$ python3 -q
>>> import numpy as np
>>> from numpy import linalg as LA
>>> np.set_printoptions(precision=1, suppress=True, linewidth=100)
>>> rnd = lambda a: np.round(a, 1) + 0
>>> F = np.loadtxt("test6.csv", delimiter=",")
>>> F
array([[0., 0., 0., 0.],
       [0., 0., 0., 1.],
       [0., 0., 0., 0.],
       [0., 1., 0., 0.]])
>>> vals, vecs = LA.eigvalsh(F)
Traceback (most recent call last):
  File "<python-input-6>", line 1, in <module>
    vals, vecs = LA.eigvalsh(F)
    ^^^^^^^^^^
ValueError: too many values to unpack (expected 2)
>>> vals, vecs = LA.eigh(F)
>>> vals.sum(), np.trace(F)
(np.float64(0.0), np.float64(0.0))
>>> vals
array([-1.,  0.,  0.,  1.])
>>> rnd(np.abs(vecs[:, -1]))
array([0. , 0.7, 0. , 0.7])
>>> rnd(LA.eigvalsh(F + 3 * np.eye(4)))
array([2., 3., 3., 4.])
>>> np.unique(vals.round(6) + 0, return_counts=True)[1]
array([1, 2, 1])
>>> rnd(vecs.T @ F @ vecs)
array([[-1.,  0.,  0.,  0.],
       [ 0.,  0.,  0.,  0.],
       [ 0.,  0.,  0.,  0.],
       [ 0.,  0.,  0.,  1.]])
>>> rnd(LA.eigvalsh(F @ F))
array([0., 0., 1., 1.])
>>> rnd(LA.svd(F, compute_uv=False))
array([1., 1., 0., 0.])
>>> E = np.load("mat.npy")
>>> E
array([[ 5.5, -5. , -1.4],
       [ 4.9, -5.1, -1. ],
       [ 5.3, -5.2, -1.6],
       [ 4.6, -4.3, -0.8],
       [ 5.3, -5. , -0.8],
       [ 5.1, -4.9, -1.2],
       [ 4.7, -5.1, -1.8],
       [-4.1,  2.8,  1.4],
       [-3.8,  3. ,  0.8],
       [-4. ,  3.3,  0.9],
       [-3.8,  3.3,  0.7],
       [-4.3,  3.2,  0.7],
       [-4.9,  3.1,  0.8],
       [-4. ,  2.5,  0.5],
       [-0.3, -1.6,  1.8],
       [ 0.4, -2.4,  2.3],
       [ 0.3, -2.1,  2. ],
       [ 0.1, -2.1,  2.2],
       [-0.3, -1.5,  2.2],
       [ 0. , -1.9,  2.4],
       [-0.3, -1.5,  1.9]])
>>> Xs = (E - E.mean(axis=0)) / E.std(axis=0)
>>> rnd(Xs.std(axis=0))
array([1., 1., 1.])
>>> coef = LA.lstsq(np.delete(Xs, 0, axis=1), Xs[:, 0])[0]
>>> rnd(coef)
array([-0.9, -0.2])
>>> rnd(1 - np.var(Xs[:, 0] - np.delete(Xs, 0, axis=1) @ coef))
np.float64(1.0)
>>> A2 = E / LA.norm(E, axis=1, keepdims=True)
>>> gram = A2 @ A2.T
>>> (gram - 2 * np.eye(21)).round(6).argmax(axis=1)
array([ 5,  5,  5,  4,  3,  0,  2,  8,  9,  8,  9,  8, 13, 12, 20, 16, 15, 16, 20, 17, 14])
>>> rnd(np.degrees(np.arccos(np.clip(gram[18, 11], -1, 1))))
np.float64(97.8)
>>> rnd(LA.norm(A2, axis=1))
array([1., 1., 1., 1., 1., 1., 1., 1., 1., 1., 1., 1., 1., 1., 1., 1., 1., 1., 1., 1., 1.])
>>> feats = np.load("x.npy")
>>> feats
array([[-2, -8,  3],
       [ 8,  8,  5],
       [ 1,  8,  6]])
>>> P = np.triu(np.array([[2, 3, -1], [-3, -2, 2], [-2, 1, -3]]), 1) + np.eye(3)
>>> A2 = P @ feats @ LA.inv(P)
>>> LA.matrix_rank(A2)
np.int64(3)
>>> rnd(LA.det(A2))
np.float64(496.0)
>>> rnd(np.abs(LA.eigvals(feats)).max())
np.float64(12.0)
>>> rng = np.random.default_rng(62)
>>> z = rng.permutation(3)
>>> z
array([0, 1, 2])
>>> A2 = feats[z][:, z]
>>> A2
array([[-2, -8,  3],
       [ 8,  8,  5],
       [ 1,  8,  6]])
>>> np.allclose(A2, feats)
True
>>> gram = feats.T @ feats
>>> np.allclose(gram, gram.T)
True
>>> rnd(LA.svd(feats, compute_uv=False) ** 2)
array([266.7,  42.8,  21.6])
>>> np.diag(gram)
array([ 69, 192,  70])
>>> mat = np.array([[1, 0, 0], [4, 1, 0], [3, 1, 1]])
>>> # triangular: eigenvalues sit on the diagonal
>>> P = np.triu(np.array([[-3, 1, -1], [-3, -1, -2], [-1, 2, -3]]), 1) + np.eye(3)
>>> A2 = P @ mat @ LA.inv(P)
>>> rnd(LA.det(A2))
np.float64(1.0)
>>> rnd(np.poly(A2))
array([ 1., -3.,  3., -1.])
>>> x = np.array([2, 3, 3])
>>> y = mat @ x
>>> coef, lr = np.zeros(3), 1 / LA.norm(mat, 2) ** 2
>>> for i in range(6):
...     coef -= lr * mat.T @ (mat @ coef - y)
...     if i % 2 == 0: print(i, round(LA.norm(mat @ coef - y), 1))
... 
0 2.7
2 2.5
4 2.4
>>> rnd(LA.cond(mat))
np.float64(23.5)
>>> m1 = np.load("layer3.npy")
>>> m1
array([[17,  2,  3],
       [ 0,  6,  3],
       [ 0,  1, 12]])
>>> (m1 - m1.T) / 2
array([[ 0. ,  1. ,  1.5],
       [-1. ,  0. ,  1. ],
       [-1.5, -1. ,  0. ]])
>>> data = np.array([[0.8, 0.2, 1.2, -0.2],
...     [-2.0, -0.3, -0.6, 0.2],
...     [-0.7, 1.7, -1.5, 2.1],
...     [1.5, 2.2, 0.7, -1.0]])
>>> data
array([[ 0.8,  0.2,  1.2, -0.2],
       [-2. , -0.3, -0.6,  0.2],
       [-0.7,  1.7, -1.5,  2.1],
       [ 1.5,  2.2,  0.7, -1. ]])
>>> u = np.array([-1, -2])
>>> rnd(np.correlate(data[0], data[1], "full"))
array([ 0.2, -0.4, -0.1, -2.4, -0.6, -2.3,  0.4])
>>> rnd(np.cross(data[0, :3], data[1, :3]))
array([ 0.2, -1.9,  0.2])
>>> T = np.stack([data, 2 * data, data[::-1]])
>>> rnd(LA.det(T))
array([ 10. , 160.3,  10. ])
>>> T.shape
(3, 4, 4)
>>> LA.matrix_rank(T)
array([4, 4, 4])
>>> rnd(LA.norm(T, axis=(1, 2)))
array([ 5. , 10.1,  5. ])
>>> LA.matrix_rank(T.reshape(3, -1))
np.int64(2)
>>> rnd(T.sum(axis=0))
array([[ 3.9,  2.8,  4.3, -1.6],
       [-6.7,  0.8, -3.3,  2.7],
       [-4.1,  4.8, -5.1,  6.5],
       [ 5.3,  6.8,  3.3, -3.2]])
>>> rnd(np.einsum("bij,cij->bc", T, T))
array([[ 25.3,  50.5,   9.8],
       [ 50.5, 101.1,  19.6],
       [  9.8,  19.6,  25.3]])
>>> (T @ data.T).shape
(3, 4, 4)
>>> x = np.array([3, 3, 1, 3])
>>> y = data @ x
>>> rnd(y)
array([ 3.6, -6.9,  7.8,  8.8])
>>> rnd(LA.solve(data, data[:, 1]))
array([0., 1., 0., 0.])
>>> rnd(LA.solve(data, y))
array([3., 3., 1., 3.])
>>> rnd(LA.solve(data, y + data[:, 2]))
array([3., 3., 2., 3.])
>>> M = np.diag(np.array([-2, 5, -5, -4]))
>>> M
array([[-2,  0,  0,  0],
       [ 0,  5,  0,  0],
       [ 0,  0, -5,  0],
       [ 0,  0,  0, -4]])
>>> A2 = M / np.sqrt((M ** 2).mean(axis=1, keepdims=True))
>>> rnd(M - M.mean(axis=1, keepdims=True))
array([[-1.5,  0.5,  0.5,  0.5],
       [-1.2,  3.8, -1.2, -1.2],
       [ 1.2,  1.2, -3.8,  1.2],
       [ 1. ,  1. ,  1. , -3. ]])
>>> M.T @ M
array([[ 4,  0,  0,  0],
       [ 0, 25,  0,  0],
       [ 0,  0, 25,  0],
       [ 0,  0,  0, 16]])
>>> M[:, 1] @ M[:, 3]
np.int64(0)
>>> rnd(LA.pinv(M))
array([[-0.5,  0. ,  0. ,  0. ],
       [ 0. ,  0.2,  0. ,  0. ],
       [ 0. ,  0. , -0.2,  0. ],
       [ 0. ,  0. ,  0. , -0.2]])
>>> rnd(LA.svd(M, compute_uv=False))
array([5., 5., 4., 2.])
>>> [round(float(LA.det(M[:i, :i])), 2) + 0 for i in range(1, 5)]
[-2.0, -10.0, 50.0, -200.0]
>>> np.all(LA.eigvalsh(M) > 0)
np.False_
>>> vals, vecs = LA.eig(M)
>>> M @ vecs[:, 0] - vals[0] * vecs[:, 0]
array([0., 0., 0., 0.])
>>> rnd(np.sort(LA.eigvals(M.T)))
array([-5., -4., -2.,  5.])
>>> vals
array([-2.,  5., -5., -4.])
>>> rnd(np.sort(LA.eigvals(LA.inv(M))))
array([-0.5, -0.2, -0.2,  0.2])
>>> K = np.load("run9.npy")
>>> rnd(K)
array([[ 0.8, -0.1,  1.4, -0.5],
       [-0.7, -0.5,  2. , -0.2],
       [ 2. ,  0.2,  0.9, -0.7]])
>>> left, s, VT = LA.svd(K)
>>> vecs = VT[:(s > 1e-8).sum()]
>>> x = K[0] + 5 * K[1] + rng.integers(2) * np.eye(4)[3]
>>> rnd(x)
array([-2.7, -2.6, 11.5, -0.4])
>>> LA.matrix_rank(np.vstack([K, x]))
np.int64(3)
>>> rnd(np.diag(vecs.T @ vecs))
array([0.9, 0.1, 0.9, 0.1])
>>> rank = LA.matrix_rank(K)
>>> rank
np.int64(2)
>>> N = LA.svd(K)[2][rank:].T
>>> N.shape
(4, 2)
>>> [int(LA.matrix_rank(K[:i])) for i in range(1, len(K) + 1)]
[1, 2, 2]
>>> rnd(K @ N)
array([[0., 0.],
       [0., 0.],
       [0., 0.]])
>>> [int(LA.matrix_rank(K[:, :j + 1])) for j in range(4)]
[1, 2, 2, 2]
